>>> import numpy as np
>>> np.set_printoptions(precision=2, suppress=True, linewidth=200, sign=" ")
>>> tidy = lambda a: np.round(a, 2) + 0
>>> A = np.load("dump.npy")
>>> A
array([[-4,  2,  1,  3],
       [-2,  1, -1,  0],
       [-4,  2, -2, -3],
       [ 2, -1,  1, -3]])
>>> # rows and columns are dependent
>>> left, s, vt = np.linalg.svd(A)
>>> np.argmax(s[:-1] / (s[1:] + 1e-6)) + 1
np.int64(3)
>>> tidy(s)
array([ 7.28,  5.3 ,  1.73,  0.  ])
>>> A2 = left[:, :3] @ np.diag(s[:3]) @ vt[:3]
>>> tidy(A2)
array([[-4.,  2.,  1.,  3.],
       [-2.,  1., -1.,  0.],
       [-4.,  2., -2., -3.],
       [ 2., -1.,  1., -3.]])
>>> tidy(np.linalg.norm(A - A2, 2)), tidy(s[3])
(np.float64(0.0), np.float64(0.0))
>>> tidy(np.abs(A - A2).max())
np.float64(0.0)
>>> print(tidy(np.linalg.norm(A - A2) / np.linalg.norm(A)))
0.0
>>> r = np.linalg.matrix_rank(A)
>>> r
np.int64(3)
>>> null = np.linalg.svd(A)[2][r:].T
>>> tidy(A @ null)
array([[ 0.],
       [ 0.],
       [ 0.],
       [ 0.]])
>>> [int(np.linalg.matrix_rank(np.delete(A, i, axis=0))) for i in range(4)]
[2, 3, 3, 3]
>>> left, s, vt = np.linalg.svd(A)
>>> V = vt[:(s > 1e-8).sum()]
>>> rng = np.random.default_rng(57)
>>> x = A[2] + -1 * A[3] + rng.integers(2) * np.eye(4)[1]
>>> x
array([-6.,  3., -3.,  0.])
>>> np.allclose(V.T @ V @ x, x)
True
>>> print(np.linalg.matrix_rank(np.vstack([A, x])))
3
>>> tidy(np.diag(V.T @ V))
array([ 0.8,  0.2,  1. ,  1. ])
>>> print(tidy(np.linalg.norm(x - V.T @ V @ x)))
0.0
>>> tidy(V.T @ V)
array([[ 0.8, -0.4,  0. ,  0. ],
       [-0.4,  0.2,  0. ,  0. ],
       [ 0. ,  0. ,  1. ,  0. ],
       [ 0. ,  0. ,  0. ,  1. ]])
>>> tidy(np.linalg.det(A[::-1]))
np.float64(0.0)
>>> tidy(np.linalg.eigvals(A))
array([-5.41+0.j  , -1.3 +2.88j, -1.3 -2.88j,  0.  +0.j  ])
>>> tidy(np.poly(A))
array([  1.,   8.,  24.,  54.,   0.])
>>> np.einsum("ij,ji->", A, A)
np.int64(16)
>>> F = np.load("x.npy")
>>> F
array([[ 1.  ,  0.5 ,  0.25,  0.12],
       [ 0.5 ,  1.  ,  0.5 ,  0.25],
       [ 0.25,  0.5 ,  1.  ,  0.5 ],
       [ 0.12,  0.25,  0.5 ,  1.  ]])
>>> np.linalg.matrix_rank(A, rtol=0.1)
np.int64(3)
>>> np.linalg.cond(A) > 100
np.True_
>>> [round(float(x), 2) for x in np.linalg.svd(A, compute_uv=False)[:3]]
[7.28, 5.3, 1.73]
>>> np.argsort(-np.linalg.norm(A, axis=0).round(6), kind="stable")[:3]
array([ 0,  3,  1])
>>> W0 = np.load("a.npy")
>>> print(W0)
[[ 64  24]
 [ 24   9]]
>>> # equal to its transpose
>>> np.einsum("ij,ji->", W0, W0)
np.int64(5329)
>>> tidy(np.linalg.det(2 * W0)), tidy(np.linalg.det(W0))
(np.float64(0.0), np.float64(0.0))
>>> np.kron(np.eye(2, dtype=int), W0)
array([[ 64,  24,   0,   0],
       [ 24,   9,   0,   0],
       [  0,   0,  64,  24],
       [  0,   0,  24,   9]])
>>> np.poly(W0)
array([  1., -73.,   0.])
>>> print(tidy(np.linalg.det(W0[::-1])))
0.0
>>> tidy(np.linalg.eigvals(W0))
array([ 73.,   0.])
>>> left, s, vt = np.linalg.svd(W0)
>>> np.argmax(s[:-1] / (s[1:] + 1e-6)) + 1
np.int64(1)
>>> tidy(s)
array([ 73.,   0.])
>>> A2 = left[:, :1] @ np.diag(s[:1]) @ vt[:1]
>>> np.linalg.matrix_rank(A2)
np.int64(1)
>>> print(tidy(np.abs(W0 - A2).max()))
0.0
>>> np.linalg.matrix_rank(W0, rtol=0.05)
np.int64(1)
>>> print(W0[1] @ W0[0])
1752
>>> tidy(np.linalg.norm(W0) ** 2 / np.linalg.norm(W0, 2) ** 2)
np.float64(1.0)
>>> tidy(np.linalg.norm(W0, 2))
np.float64(73.0)
>>> tidy(np.linalg.norm(W0, "nuc"))
np.float64(73.0)
>>> print(np.linalg.norm(W0, axis=1).argmax())
0
>>> A2 = np.array([[2, 0, 1], [0, 2, 0]])
>>> print(np.einsum("ik,kj->ji", W0, A2))
[[ 128   48]
 [  48   18]
 [  64   24]]
>>> print(W0 @ A2)
[[ 128   48   64]
 [  48   18   24]]
>>> X = np.load("w.npy")
>>> print(X)
[[ 4.  0.  3.  3.]
 [ 0.  4.  0.  0.]
 [ 3.  0.  4.  3.]
 [ 3.  0.  3.  4.]]
>>> # 2 blocks once reordered
>>> print(tidy(A @ np.linalg.pinv(A) @ A))
[[-4.  2.  1.  3.]
 [-2.  1. -1.  0.]
 [-4.  2. -2. -3.]
 [ 2. -1.  1. -3.]]
>>> print(np.linalg.lstsq(A[:-1].T, A[-1])[2])
3
>>> tidy(np.trace(np.linalg.pinv(A) @ A))
np.float64(3.0)
>>> np.allclose(A[:-1].T @ np.linalg.lstsq(A[:-1].T, A[-1])[0], A[-1])
True
>>> print(X @ X)
[[ 34.   0.  33.  33.]
 [  0.  16.   0.   0.]
 [ 33.   0.  34.  33.]
 [ 33.   0.  33.  34.]]
>>> (X != 0).astype(int)
array([[ 1,  0,  1,  1],
       [ 0,  1,  0,  0],
       [ 1,  0,  1,  1],
       [ 1,  0,  1,  1]])
>>> tidy(np.sort(np.linalg.eigvals(X).real))
array([  1.,   1.,   4.,  10.])
>>> (np.linalg.matrix_power((X != 0) + (X.T != 0) + np.eye(4), 4) > 0).astype(int)
array([[ 1,  0,  1,  1],
       [ 0,  1,  0,  0],
       [ 1,  0,  1,  1],
       [ 1,  0,  1,  1]])
>>> q, _ = np.linalg.qr(np.array([[-1.2, -1.1, 0.0, -0.8],
...     [-1.1, 0.1, 0.5, 0.7],
...     [-0.5, 0.0, -0.4, -1.0],
...     [-1.2, 0.5, -0.4, -2.9]]))
>>> E = q[:, :4]
>>> tidy(E)
array([[-0.58,  0.79, -0.1 ,  0.18],
       [-0.53, -0.22,  0.76, -0.3 ],
       [-0.24, -0.06, -0.51, -0.82],
       [-0.58, -0.57, -0.38,  0.45]])
>>> # orthonormal columns
>>> idx = rng.permutation(4)
>>> print(idx)
[ 1  2  0  3]
>>> A2 = E[idx][:, idx]
>>> tidy(np.diag(A2))
array([-0.22, -0.51, -0.58,  0.45])
>>> tidy(np.sort(np.abs(np.linalg.eigvals(A2))))
array([ 1.,  1.,  1.,  1.])
>>> tidy((E + E.T) / 2)
array([[-0.58,  0.13, -0.17, -0.2 ],
       [ 0.13, -0.22,  0.35, -0.44],
       [-0.17,  0.35, -0.51, -0.6 ],
       [-0.2 , -0.44, -0.6 ,  0.45]])
>>> tidy(np.sort(np.abs(np.linalg.eigvals(E))))
array([ 1.,  1.,  1.,  1.])
>>> print(tidy(np.trace(E)))
-0.86
>>> tidy(E @ E)
array([[-0.16, -0.72,  0.65, -0.18],
       [ 0.41, -0.24, -0.38, -0.79],
       [ 0.77,  0.32,  0.55,  0.03],
       [ 0.47, -0.56, -0.35,  0.59]])
>>> np.allclose(E, E.T)
False
>>> np.allclose(E @ E.T, E.T @ E)
True
>>> W = np.array([[-2, 0, 1], [-2, 1, 0], [0, -2, 0], [-1, -2, -1]])
>>> coef = np.array([-5, -3, -1])
>>> hid = np.maximum(E @ W + coef, 0)
>>> hid
array([[ 0.,  0.,  0.],
       [ 0.,  0.,  0.],
       [ 0.,  0.,  0.],
       [ 0.,  0.,  0.]])
>>> print((hid > 0).astype(int))
[[ 0  0  0]
 [ 0  0  0]
 [ 0  0  0]
 [ 0  0  0]]
>>> np.linalg.matrix_rank(hid)
np.int64(0)
>>> C = np.array([[0, 1], [1, 2], [1, -1]])
>>> (hid @ C).round(6).argmax(axis=1)
array([ 0,  0,  0,  0])
>>> A2 = E + rng.integers(-2, 3, (4, 3)) @ rng.integers(-2, 3, (3, 4))
>>> tidy(A2)
array([[ 3.42,  3.79, -0.1 ,  6.18],
       [-0.53, -0.22, -0.24,  1.7 ],
       [ 1.76,  2.94,  2.49,  5.18],
       [ 1.42, -0.57, -3.38,  0.45]])
>>> A2 - E
array([[ 4.,  3.,  0.,  6.],
       [ 0.,  0., -1.,  2.],
       [ 2.,  3.,  3.,  6.],
       [ 2.,  0., -3.,  0.]])
>>> tidy(np.linalg.svd(A2 - E, compute_uv=False))
array([ 10.71,   4.48,   1.53,   0.  ])
>>> print(np.linalg.matrix_rank(A2 - E, tol=1e-8))
3
>>> arr = np.load("data.npy")
>>> arr
array([[ 2,  2,  0,  3],
       [ 0,  3,  2,  2],
       [ 2,  2,  0,  0],
       [ 3,  3,  3,  1]])
>>> W = np.array([[0, 2, 1], [2, 1, 1], [2, 0, 2], [0, 0, 2]])
>>> coef = np.array([1, 1, 0])
>>> hid = np.maximum(arr @ W + coef, 0)
>>> (hid > 0).mean(axis=0)
array([ 1.,  1.,  1.])
>>> C = np.array([[2, 7, 1], [4, 5, 2], [7, 8, 0]])
>>> (hid @ C).round(6).argmax(axis=1)
array([ 1,  1,  1,  1])
>>> u, v = arr[3], arr[1]
>>> u @ v
np.int64(17)
>>> u @ u
np.int64(28)
>>> pr = (u @ v) / (u @ u) * u
>>> tidy(pr)
array([ 1.82,  1.82,  1.82,  0.61])
>>> tidy(np.linalg.norm(u + v) ** 2 + np.linalg.norm(u - v) ** 2)
np.float64(90.0)
>>> np.outer(u, v)
array([[ 0,  9,  6,  6],
       [ 0,  9,  6,  6],
       [ 0,  9,  6,  6],
       [ 0,  3,  2,  2]])
>>> print(tidy((v - pr) @ u))
0.0
>>> print(tidy(v - pr))
[-1.82  1.18  0.18  1.39]
>>> np.linalg.matrix_rank(np.outer(u, v))
np.int64(1)
>>> q = arr.astype(float).copy()
>>> for j in range(4):
...     q[:, j] -= q[:, :j] @ (q[:, :j].T @ q[:, j])
...     q[:, j] /= np.linalg.norm(q[:, j])
... 
>>> tidy(q.T @ q)
array([[ 1.,  0.,  0.,  0.],
       [ 0.,  1.,  0.,  0.],
       [ 0.,  0.,  1.,  0.],
       [ 0.,  0.,  0.,  1.]])
>>> idx = rng.permutation(4)
>>> idx
array([ 0,  1,  2,  3])
>>> A2 = arr[idx][:, idx]
>>> np.diag(A2)
array([ 2,  3,  0,  1])
>>> tidy(np.sort(np.abs(np.linalg.eigvals(A2))))
array([ 1.72,  2.11,  2.11,  7.08])
>>> tidy(np.linalg.det(A2)), tidy(np.linalg.det(arr[idx]))
(np.float64(54.0), np.float64(54.0))
>>> mat = np.load("run8.npy")
>>> mat
array([[  0,   0,   2],
       [  2,   1,   4],
       [  2,   3,   6],
       [  4,   3,   7],
       [  4,   5,   7],
       [  6,   5,   9],
       [  8,   7,   9],
       [  8,   8,  10],
       [  8,  10,  12],
       [  8,  10,  12],
       [  8,  11,  13]])
>>> tidy(np.linalg.norm(mat, 2) / np.linalg.norm(mat))
np.float64(0.99)
>>> np.argsort(-np.linalg.norm(mat, axis=0).round(6), kind="stable")[:3]
array([ 2,  1,  0])
>>> print(round(np.log10(np.linalg.cond(mat))))
1
>>> A2 = np.c_[mat[:, :2] @ np.array([[4, 6], [1, -9]]), np.array([1, 3, -3, -2, -5, 1, 2, 1, 5, 2, -1])]
>>> A2
array([[  0,   0,   1],
       [  9,   3,   3],
       [ 11, -15,  -3],
       [ 19,  -3,  -2],
       [ 21, -21,  -5],
       [ 29,  -9,   1],
       [ 39, -15,   2],
       [ 40, -24,   1],
       [ 42, -42,   5],
       [ 42, -42,   2],
       [ 43, -51,  -1]])
>>> np.linalg.matrix_rank(np.c_[mat, A2])
np.int64(4)
>>> np.linalg.matrix_rank(A2)
np.int64(3)
>>> tidy(np.linalg.norm(np.linalg.qr(mat)[0].T @ A2, axis=0) ** 2 / ((A2 ** 2).sum(axis=0) + 1e-12))
array([ 1.  ,  1.  ,  0.21])
>>> tidy(np.linalg.norm(A2 - mat @ np.linalg.lstsq(mat, A2)[0], axis=0))
array([ 0.  ,  0.  ,  8.16])
>>> tidy(np.linalg.lstsq(mat, A2[:, 0])[0])
array([ 4.,  1.,  0.])
>>> x = np.array([0, 1, 2])
>>> rhs = mat @ x
>>> rhs
array([  4,   9,  15,  17,  19,  23,  25,  28,  34,  34,  37])
>>> tidy(np.linalg.solve(mat.T @ mat, mat.T @ rhs))
array([ 0.,  1.,  2.])
>>> tidy(np.linalg.lstsq(mat, rhs)[0])
array([ 0.,  1.,  2.])
>>> rhs = rhs + 0.05 * rng.normal(size=11)
>>> print(tidy(rhs))
[  4.05   8.96  14.98  16.93  18.94  22.99  25.03  28.03  33.98  33.91  37.  ]
>>> coef, *_ = np.linalg.lstsq(mat, rhs)
>>> coef.round()
array([ 0.,  1.,  2.])
>>> print(tidy(coef))
[ 0.01  1.    1.99]
>>> tidy(mat.T @ (rhs - mat @ coef))
array([ 0.,  0.,  0.])
>>> A2 = mat / np.sqrt((mat ** 2).mean(axis=1, keepdims=True))
>>> print(tidy(mat - mat.mean(axis=1, keepdims=True)))
[[-0.67 -0.67  1.33]
 [-0.33 -1.33  1.67]
 [-1.67 -0.67  2.33]
 [-0.67 -1.67  2.33]
 [-1.33 -0.33  1.67]
 [-0.67 -1.67  2.33]
 [ 0.   -1.    1.  ]
 [-0.67 -0.67  1.33]
 [-2.    0.    2.  ]
 [-2.    0.    2.  ]
 [-2.67  0.33  2.33]]
>>> print(np.linalg.matrix_rank(mat - mat.mean(axis=1, keepdims=True)))
2
>>> np.linalg.matrix_rank(A2) == np.linalg.matrix_rank(mat)
np.True_
>>> def softmax(z):
...     e = np.exp(z - z.max(axis=-1, keepdims=True))
...     return e / e.sum(axis=-1, keepdims=True)
... 
>>> print(tidy(softmax(10 * X[2])))
[ 0.  0.  1.  0.]
>>> tidy(softmax(X[2]))
array([ 0.21,  0.01,  0.57,  0.21])
>>> S = X @ X.T / np.sqrt(4)
>>> tidy(softmax(S + np.triu(np.full(S.shape, -np.inf), 1)))
array([[ 1.  ,  0.  ,  0.  ,  0.  ],
       [ 0.  ,  1.  ,  0.  ,  0.  ],
       [ 0.38,  0.  ,  0.62,  0.  ],
       [ 0.27,  0.  ,  0.27,  0.45]])
>>> softmax(S).round(6).argmax(axis=1)
array([ 0,  1,  2,  3])
>>> m1 = np.load("arr.npy")
>>> m1
array([[ 8.,  5.,  0.],
       [ 8.,  2.,  2.],
       [ 0.,  0.,  5.]])
>>> A2 = m1 + rng.integers(-2, 3, (3, 2)) @ rng.integers(-2, 3, (2, 3))
>>> A2
array([[ 8.,  1.,  4.],
       [ 4.,  0.,  6.],
       [ 2., -1.,  5.]])
>>> tidy(np.linalg.svd(A2 - m1, compute_uv=False))
array([ 7.62,  3.85,  0.  ])
